$ ipython --no-banner

In [1]: import numpy as np

In [2]: from numpy import linalg as LA

In [3]: np.set_printoptions(precision=2, suppress=True, linewidth=140)

In [4]: F = np.array([[1, -1, 1, -1, -1, 1, -1, 1],
   ...:     [1, -1, -1, 1, 1, -1, -1, 1],
   ...:     [1, 1, 1, 1, 1, 1, 1, 1]])

In [5]: F
Out[5]: 
array([[ 1, -1,  1, -1, -1,  1, -1,  1],
       [ 1, -1, -1,  1,  1, -1, -1,  1],
       [ 1,  1,  1,  1,  1,  1,  1,  1]])

In [6]: r0 = np.array([-2, 0])

In [7]: np.array([np.convolve(row, r0, "same") for row in F])
Out[7]: 
array([[-2,  2, -2,  2,  2, -2,  2, -2],
       [-2,  2,  2, -2, -2,  2,  2, -2],
       [-2, -2, -2, -2, -2, -2, -2, -2]])

In [8]: def softmax(z):
   ...:     e = np.exp(z - z.max(axis=-1, keepdims=True))
   ...:     return e / e.sum(axis=-1, keepdims=True)
   ...: 

In [9]: softmax(F[0] + 2)
Out[9]: array([0.22, 0.03, 0.22, 0.03, 0.03, 0.22, 0.03, 0.22])

In [10]: np.round(softmax(10 * F[0]), 2) + 0
Out[10]: array([0.25, 0.  , 0.25, 0.  , 0.  , 0.25, 0.  , 0.25])

In [11]: scores = F @ F.T / np.sqrt(8)

In [12]: softmax(scores)[0] @ F
Out[12]: array([ 1.  , -0.89,  0.89, -0.79, -0.79,  0.89, -0.89,  1.  ])

In [13]: out = np.array([[-2, -3, 3],
    ...:     [1, -2, -2],
    ...:     [-1, 2, 1],
    ...:     [-2, -1, -2],
    ...:     [0, 2, -1],
    ...:     [3, 1, 1],
    ...:     [2, 3, 3],
    ...:     [2, 0, -2]])

In [14]: np.einsum("ij,ij->i", F, F)
Out[14]: array([8, 8, 8])
